$ ipython --no-banner

In [1]: import numpy as np

In [2]: from numpy import linalg as LA

In [3]: np.set_printoptions(precision=2, suppress=True, linewidth=160, sign=" ")

In [4]: E = np.diag(np.array([1, 2, 1, 2, 1, 0, 1, 2, 2])) + 3 * np.eye(9, k=1) + 3 * np.eye(9, k=-1)

In [5]: print(E)
[[ 1.  3.  0.  0.  0.  0.  0.  0.  0.]
 [ 3.  2.  3.  0.  0.  0.  0.  0.  0.]
 [ 0.  3.  1.  3.  0.  0.  0.  0.  0.]
 [ 0.  0.  3.  2.  3.  0.  0.  0.  0.]
 [ 0.  0.  0.  3.  1.  3.  0.  0.  0.]
 [ 0.  0.  0.  0.  3.  0.  3.  0.  0.]
 [ 0.  0.  0.  0.  0.  3.  1.  3.  0.]
 [ 0.  0.  0.  0.  0.  0.  3.  2.  3.]
 [ 0.  0.  0.  0.  0.  0.  0.  3.  2.]]

In [6]: r0 = np.array([0, -2, -3, 1, 3, 2, 3, 3, 2])

In [7]: M2 = E + np.outer(r0, np.eye(9)[6])

In [8]: np.round(LA.det(M2) / LA.det(E), 2), round(float(1 + LA.solve(E, r0)[6]), 2)
Out[8]: (np.float64(0.45), 0.45)

In [9]: LA.matrix_rank(M2 - E)
Out[9]: np.int64(1)

In [10]: LA.matrix_rank(LA.inv(M2) - LA.inv(E), tol=1e-8)
Out[10]: np.int64(1)

In [11]: np.round(LA.eigvalsh(E).min(), 2)
Out[11]: np.float64(-4.7)

In [12]: rng = np.random.default_rng(54975)

In [13]: labels = rng.permutation(9)

In [14]: M2 = E[:, labels] * rng.choice([-1, 1], 9)

In [15]: print(M2)
[[-0. -0. -3.  0.  0.  0. -0. -0.  1.]
 [-0. -0. -2.  3.  0.  0. -0. -0.  3.]
 [-0. -0. -3.  1.  0.  0. -0. -3.  0.]
 [-3. -0. -0.  3.  0.  0. -0. -2.  0.]
 [-1. -0. -0.  0.  0.  0. -3. -3.  0.]
 [-3. -0. -0.  0.  0.  3. -0. -0.  0.]
 [-0. -3. -0.  0.  0.  1. -3. -0.  0.]
 [-0. -2. -0.  0.  3.  3. -0. -0.  0.]
 [-0. -3. -0.  0.  2.  0. -0. -0.  0.]]

In [16]: U, _, vt = LA.svd(E.T @ M2)

In [17]: np.round(LA.lstsq(E, M2)[0], 2) + 0
Out[17]: 
array([[ 0.,  0.,  0.,  0.,  0.,  0.,  0.,  0.,  1.],
       [ 0.,  0., -1.,  0.,  0.,  0.,  0.,  0.,  0.],
       [ 0.,  0.,  0.,  1.,  0.,  0.,  0.,  0.,  0.],
       [ 0.,  0.,  0.,  0.,  0.,  0.,  0., -1.,  0.],
       [-1.,  0.,  0.,  0.,  0.,  0.,  0.,  0.,  0.],
       [ 0.,  0.,  0.,  0.,  0.,  0., -1.,  0.,  0.],
       [ 0.,  0.,  0.,  0.,  0.,  1.,  0.,  0.,  0.],
       [ 0., -1.,  0.,  0.,  0.,  0.,  0.,  0.,  0.],
       [ 0.,  0.,  0.,  0.,  1.,  0.,  0.,  0.,  0.]])

In [18]: data = np.load("x.npy")

In [19]: print(data)
[[-14   9  -4   3]
 [  0   0   0   0]
 [-10  15  10  15]
 [-22   7   4   3]
 [ -6   6  -9   0]
 [  0   0   0   0]
 [  4 -24 -10 -24]
 [-14 -21 -28 -33]
 [ 14  21  28  33]
 [ 10  10  17  18]
 [-26   1 -10  -9]
 [-14  -1   2  -3]]

In [20]: cen = data - data.mean(axis=0)

In [21]: vecs = LA.svd(cen)[2][:3]

In [22]: M2 = cen - cen @ vecs.T @ vecs

In [23]: np.round(LA.norm(M2) / LA.norm(cen), 2)
Out[23]: np.float64(0.0)

In [24]: np.round(np.cov(cen @ vecs.T, rowvar=False), 2) + 0
Out[24]: 
array([[ 682.03,    0.  ,    0.  ],
       [   0.  ,  142.47,    0.  ],
       [   0.  ,    0.  ,   19.15]])

In [25]: LA.norm(M2, axis=1).round(6).argmax()
Out[25]: np.int64(0)

In [26]: F = np.loadtxt("out15.csv", delimiter=",")

In [27]: F
Out[27]: 
array([[   3.,    4.,    5.,    6.,    7.,    8.,    9.,   10.,   11.,   12.,   13.],
       [  14.,   15.,   16.,   17.,   18.,   19.,   20.,   21.,   22.,   23.,   24.],
       [  25.,   26.,   27.,   28.,   29.,   30.,   31.,   32.,   33.,   34.,   35.],
       [  36.,   37.,   38.,   39.,   40.,   41.,   42.,   43.,   44.,   45.,   46.],
       [  47.,   48.,   49.,   50.,   51.,   52.,   53.,   54.,   55.,   56.,   57.],
       [  58.,   59.,   60.,   61.,   62.,   63.,   64.,   65.,   66.,   67.,   68.],
       [  69.,   70.,   71.,   72.,   73.,   74.,   75.,   76.,   77.,   78.,   79.],
       [  80.,   81.,   82.,   83.,   84.,   85.,   86.,   87.,   88.,   89.,   90.],
       [  91.,   92.,   93.,   94.,   95.,   96.,   97.,   98.,   99.,  100.,  101.],
       [ 102.,  103.,  104.,  105.,  106.,  107.,  108.,  109.,  110.,  111.,  112.],
       [ 113.,  114.,  115.,  116.,  117.,  118.,  119.,  120.,  121.,  122.,  123.]])

In [28]: print(np.argsort(-LA.norm(F, axis=0).round(6), kind="stable")[:3])
[ 10   9   8]

In [29]: W = np.array([[2, 1, 1, -2],
    ...:     [0, 0, 0, 1],
    ...:     [-2, 2, -1, -2],
    ...:     [0, 1, -2, 2],
    ...:     [-1, -2, 2, -1],
    ...:     [1, 1, -2, 0],
    ...:     [-1, 2, 2, -2],
    ...:     [-2, -2, 0, 2],
    ...:     [0, 2, 0, -2],
    ...:     [1, -1, -1, 1],
    ...:     [2, -2, 0, -1]])

In [30]: c = np.array([5, -5, -5, 5])

In [31]: hid = np.maximum(F @ W + c, 0)

In [32]: LA.matrix_rank(hid)
Out[32]: np.int64(2)

In [33]: hid
Out[33]: 
array([[  11.,    0.,    0.,    0.],
       [  11.,   12.,    0.,    0.],
       [  11.,   34.,    0.,    0.],
       [  11.,   56.,    0.,    0.],
       [  11.,   78.,    0.,    0.],
       [  11.,  100.,    0.,    0.],
       [  11.,  122.,    0.,    0.],
       [  11.,  144.,    0.,    0.],
       [  11.,  166.,    0.,    0.],
       [  11.,  188.,    0.,    0.],
       [  11.,  210.,    0.,    0.]])

In [34]: basis = np.array([[-4, -4, 0], [-3, 0, -3], [2, 5, 3], [2, -2, -4]])

In [35]: (hid @ basis).round(6).argmax(axis=1)
Out[35]: array([ 2,  2,  1,  1,  1,  1,  1,  1,  1,  1,  1])

In [36]: hid @ basis
Out[36]: 
array([[ -44.,  -44.,    0.],
       [ -80.,  -44.,  -36.],
       [-146.,  -44., -102.],
       [-212.,  -44., -168.],
       [-278.,  -44., -234.],
       [-344.,  -44., -300.],
       [-410.,  -44., -366.],
       [-476.,  -44., -432.],
       [-542.,  -44., -498.],
       [-608.,  -44., -564.],
       [-674.,  -44., -630.]])
